% ipython --no-banner

In [1]: import numpy as np

In [2]: np.set_printoptions(suppress=True, linewidth=100)

In [3]: rnd = lambda a: np.round(a, 2) + 0

In [4]: W0 = np.load("a.npy")

In [5]: print(W0)
[[1.   0.2  0.04 0.01 0.   0.  ]
 [0.2  1.   0.2  0.04 0.01 0.  ]
 [0.04 0.2  1.   0.2  0.04 0.01]
 [0.01 0.04 0.2  1.   0.2  0.04]
 [0.   0.01 0.04 0.2  1.   0.2 ]
 [0.   0.   0.01 0.04 0.2  1.  ]]

In [6]: x = np.array([0, 4, 3, 0, 3, 1])

In [7]: rhs = W0 @ x

In [8]: c, lr = np.zeros(6), 1 / np.linalg.norm(W0, 2) ** 2

In [9]: for i in range(8):
   ...:     c -= lr * W0.T @ (W0 @ c - rhs)
   ...:     if i % 2 == 0: print(i, round(np.linalg.norm(W0 @ c - rhs), 2))
   ...: 
0 1.91
2 0.91
4 0.45
6 0.23

In [10]: print(rnd(np.linalg.cond(W0)))
2.08

In [11]: print(rnd(c))
[0.07 3.93 2.97 0.13 2.86 1.07]

In [12]: f, g = W0[3], W0[2]

In [13]: print(rnd(f @ g))
0.42

In [14]: print(rnd(f @ f))
1.08

In [15]: pr = (f @ g) / (f @ f) * f

In [16]: print(np.linalg.matrix_rank(np.outer(f, g)))
1

In [17]: print(rnd((g - pr) @ f))
0.0

In [18]: print(rnd(np.outer(f, g)))
[[0.   0.   0.01 0.   0.   0.  ]
 [0.   0.01 0.04 0.01 0.   0.  ]
 [0.01 0.04 0.2  0.04 0.01 0.  ]
 [0.04 0.2  1.   0.2  0.04 0.01]
 [0.01 0.04 0.2  0.04 0.01 0.  ]
 [0.   0.01 0.04 0.01 0.   0.  ]]

In [19]: print(rnd(pr))
[0.   0.02 0.08 0.38 0.08 0.02]

In [20]: print(rnd(np.linalg.norm(f + g) ** 2 + np.linalg.norm(f - g) ** 2))
4.33

In [21]: print(rnd(g - pr))
[ 0.04  0.18  0.92 -0.18 -0.04 -0.01]

In [22]: mat = np.loadtxt("data.csv", delimiter=",")

In [23]: print(rnd(mat))
[[ 0.97 -0.18 -0.13 -0.03]
 [-0.18 -0.29 -0.92 -0.18]
 [-0.13 -0.92  0.34 -0.13]
 [-0.03 -0.18 -0.13  0.97]]

In [24]: x = np.array([-2, -1, 1, -1])

In [25]: print(4 - np.linalg.matrix_rank(mat - np.eye(4), tol=1e-8))
3

In [26]: print([p for p in range(1, 25) if np.allclose(np.linalg.matrix_power(mat, p), np.eye(4))])
[2, 4, 6, 8, 10, 12, 14, 16, 18, 20, 22, 24]

In [27]: print(rnd(np.linalg.inv(mat)))
[[ 0.97 -0.18 -0.13 -0.03]
 [-0.18 -0.29 -0.92 -0.18]
 [-0.13 -0.92  0.34 -0.13]
 [-0.03 -0.18 -0.13  0.97]]

In [28]: O, evecs = np.linalg.qr(mat[:, :2])[0], np.linalg.qr(mat[:, 2:])[0]

In [29]: s = np.linalg.svd(O.T @ evecs, compute_uv=False)

In [30]: print((s > 0.9).sum())
0

In [31]: print(rnd(s))
[0. 0.]

In [32]: print(rnd(np.linalg.norm(O @ O.T - evecs @ evecs.T, 2)))
1.0

In [33]: print(np.degrees(np.arccos(s.clip(0, 1))))
[90. 90.]

In [34]: evals, evecs = np.linalg.eigh(mat)

In [35]: print(np.unique(evals.round(6) + 0, return_counts=True)[1])
[1 3]

In [36]: print(rnd(evecs @ np.diag(evals) @ evecs.T))
[[ 0.97 -0.18 -0.13 -0.03]
 [-0.18 -0.29 -0.92 -0.18]
 [-0.13 -0.92  0.34 -0.13]
 [-0.03 -0.18 -0.13  0.97]]

In [37]: print(rnd(np.linalg.svd(mat, compute_uv=False)))
[1. 1. 1. 1.]

In [38]: print(rnd(mat.T @ mat))
[[1. 0. 0. 0.]
 [0. 1. 0. 0.]
 [0. 0. 1. 0.]
 [0. 0. 0. 1.]]

In [39]: J = np.load("dump.npy")

In [40]: print(J)
[[0 1 0 1 0 1 0]
 [1 0 1 0 0 0 0]
 [0 1 0 0 0 0 0]
 [1 0 0 0 0 0 0]
 [0 0 0 0 0 0 1]
 [1 0 0 0 0 0 0]
 [0 0 0 0 1 0 0]]

In [41]: print(np.abs(np.diag(np.linalg.qr(J)[1])) > 1e-9)
[ True  True  True  True  True False  True]

In [42]: evals, evecs = np.linalg.eigh(J)

In [43]: print(rnd(np.linalg.eigvalsh(J @ J)))
[0.   0.59 0.59 1.   1.   3.41 3.41]

In [44]: print(np.abs(evecs[:, -1]).round(6).argmax())
0

In [45]: print((evals > 1e-8).sum(), (evals < -1e-8).sum())
3 3

In [46]: print(rnd(np.linalg.eigvalsh(J + -1 * np.eye(7))))
[-2.85 -2.   -1.77 -1.   -0.23  0.    0.85]

In [47]: print(np.all(np.linalg.eigvalsh(J) > 0))
False

In [48]: evals, evecs = np.linalg.eigh(J)

In [49]: x = np.array([0, 0, 2, 0, 2, 0, 1])

In [50]: print(rnd(np.linalg.eigvalsh(J[1:, 1:])))
[-1. -1.  0.  0.  1.  1.]

In [51]: print(rnd(evecs * np.abs(evals) @ evecs.T))
[[1.69 0.   0.38 0.   0.   0.   0.  ]
 [0.   1.31 0.   0.38 0.   0.38 0.  ]
 [0.38 0.   0.92 0.   0.   0.   0.  ]
 [0.   0.38 0.   0.65 0.   0.65 0.  ]
 [0.   0.   0.   0.   1.   0.   0.  ]
 [0.   0.38 0.   0.65 0.   0.65 0.  ]
 [0.   0.   0.   0.   0.   0.   1.  ]]

In [52]: print((np.sign(evecs[:, -1].round(6)) == np.sign(evecs[0, -1].round(6))).astype(int))
[1 1 1 1 0 1 0]

In [53]: print(rnd(x @ J @ x / (x @ x)), rnd(evals[0]), rnd(evals[-1]))
0.44 -1.85 1.85

In [54]: m1 = np.load("case8.npy")

In [55]: print(m1)
[[ 4.16  1.24 -1.08 -0.58  2.58  3.13 -1.48 -5.17  1.88]
 [ 3.6   0.92  0.81 -2.69  1.14 -0.78 -0.55 -0.8   1.64]
 [ 0.93 -0.38 -0.24  2.58 -0.6  -0.08 -1.06 -0.15 -2.11]
 [-0.56 -0.74  0.44  1.46  0.12  0.46 -0.34  0.57 -0.57]
 [ 1.91  0.41  0.73 -1.61  0.52 -1.54 -0.26 -0.22  1.33]
 [-1.43  0.3   0.22 -0.25 -0.46  1.75  0.47 -0.58 -0.05]
 [ 1.61  0.75  0.75 -0.98  0.83  1.51 -1.23 -1.27  0.77]
 [-3.09 -0.24  0.3  -1.37  0.22 -0.97  1.92 -0.25  1.62]
 [-3.2  -0.91  0.    1.69 -0.67 -0.84  2.22  0.92 -0.09]
 [-2.74 -0.19  0.31 -0.33 -1.38 -3.78  2.91  1.32  0.74]
 [ 2.33  0.57 -0.18  1.37  0.59  1.67 -2.05 -1.89 -0.42]
 [-2.79 -1.21 -0.11  0.36 -0.91 -2.67  1.71  2.41 -0.48]
 [-0.7   0.13 -0.07  1.25 -0.33  0.96  0.77  0.37 -0.34]
 [ 2.07  0.44 -0.15 -0.76  0.73 -2.05 -1.55 -1.21  1.02]
 [-3.06 -1.13  0.49  1.38 -1.   -0.29  2.31  2.62 -0.63]
 [ 0.44  0.35 -0.47 -1.44  0.42 -1.07 -0.72 -1.34  1.33]
 [-0.88  0.83 -0.26 -3.93  0.   -2.84  0.15  0.78  1.42]]

In [56]: O, Rm = np.linalg.qr(m1)

In [57]: print(rnd(abs(Rm[0, 0])), rnd(np.linalg.norm(m1[:, 0])))
9.76 9.76

In [58]: print(rnd(np.abs(np.diag(Rm))))
[9.76 1.87 1.97 4.45 1.9  4.16 2.55 1.77 0.76]

In [59]: print(np.allclose(Rm.T @ Rm, m1.T @ m1))
True

In [60]: print(rnd(O.T @ O))
[[1. 0. 0. 0. 0. 0. 0. 0. 0.]
 [0. 1. 0. 0. 0. 0. 0. 0. 0.]
 [0. 0. 1. 0. 0. 0. 0. 0. 0.]
 [0. 0. 0. 1. 0. 0. 0. 0. 0.]
 [0. 0. 0. 0. 1. 0. 0. 0. 0.]
 [0. 0. 0. 0. 0. 1. 0. 0. 0.]
 [0. 0. 0. 0. 0. 0. 1. 0. 0.]
 [0. 0. 0. 0. 0. 0. 0. 1. 0.]
 [0. 0. 0. 0. 0. 0. 0. 0. 1.]]

In [61]: rng = np.random.default_rng(170308)

In [62]: out = m1 + rng.integers(-2, 3, (17, 7)) @ rng.integers(-2, 3, (7, 9))

In [63]: print(rnd(out))
[[  7.16   1.24  -6.08   6.42   2.58   1.13  -0.48  -4.17   3.88]
 [ -7.4    3.92  12.81  -2.69  -4.86   2.22  -8.55   5.2    9.64]
 [ -5.07   4.62  -1.24   0.58  -0.6    2.92  -2.06   1.85  -1.11]
 [  3.44   1.26  -3.56  -2.54   0.12  -3.54   5.66 -11.43  -8.57]
 [ 12.91  -8.59 -10.27   0.39   6.52  -4.54  -0.26  -0.22   0.33]
 [ -5.43   8.3    0.22  -8.25  -0.46   1.75   7.47  -9.58 -11.05]
 [  3.61   4.75  -2.25  -2.98  -0.17   0.51   2.77  -9.27  -0.23]
 [ -6.09  -0.24  -0.7   -1.37   1.22  -1.97  -5.08   3.75   4.62]
 [ -6.2    4.09   1.    -2.31   0.33   0.16   0.22   0.92   0.91]
 [  0.26   3.81  -8.69  -1.33  -3.38  -9.78   7.91 -13.68  -5.26]
 [  3.33  -7.43   1.82   3.37   1.59   5.67  -0.05   5.11  -1.42]
 [ -3.79   1.79  -1.11   6.36  -6.91  -6.67   1.71  -3.59   2.52]
 [  1.3   -2.87  -4.07   4.25  -2.33  -4.04  -3.23  -3.63   1.66]
 [ -1.93   5.44   1.85 -10.76   1.73   1.95   1.45  -5.21  -2.98]
 [ -5.06   0.87   8.49  -0.62   0.     4.71   7.31   7.62  -3.63]
 [ -3.56   2.35   0.53  -2.44  -0.58   0.93  -0.72  -0.34   1.33]
 [ -0.88  -2.17  -2.26  -2.93  -5.    -7.84  -3.85  -7.22   3.42]]

In [64]: print(rnd(np.linalg.svd(out - m1, compute_uv=False)))
[39.03 31.59 22.82 12.34 10.34  5.88  4.95  0.    0.  ]

In [65]: A = np.loadtxt("x.csv", delimiter=",")

In [66]: print(A)
[[ 4. -4. -6.  5.]
 [-2. -1. -4.  9.]
 [ 6. -9. -5.  4.]
 [ 4. -4. -6.  5.]
 [-8. -2. -5. -9.]
 [-3. -6. -5.  4.]]

In [67]: print(np.abs(A).max())
9.0

In [68]: print(A.sum(axis=1))
[ -1.   2.  -4.  -1. -24. -10.]

In [69]: print(np.count_nonzero(A))
24

In [70]: x = np.array([3, 2, 1, 3])

In [71]: rhs = A @ x

In [72]: print(rnd(np.linalg.lstsq(A, rhs)[0]))
[3. 2. 1. 3.]

In [73]: print(rnd(np.linalg.pinv(A) @ A))
[[1. 0. 0. 0.]
 [0. 1. 0. 0.]
 [0. 0. 1. 0.]
 [0. 0. 0. 1.]]

In [74]: print(rhs)
[ 13.  15.   7.  13. -60. -14.]

In [75]: print(rnd(np.linalg.solve(A.T @ A, A.T @ rhs)))
[3. 2. 1. 3.]

In [76]: rhs = rhs + 0.02 * rng.normal(size=6)

In [77]: print(rnd(rhs))
[ 13.    15.     6.98  13.02 -60.01 -13.98]

In [78]: c, *_ = np.linalg.lstsq(A, rhs)

In [79]: print(c.round())
[3. 2. 1. 3.]

In [80]: print(rnd(A.T @ (rhs - A @ c)))
[0. 0. 0. 0.]

In [81]: print(rnd(np.linalg.norm(rhs - A @ c)))
0.03
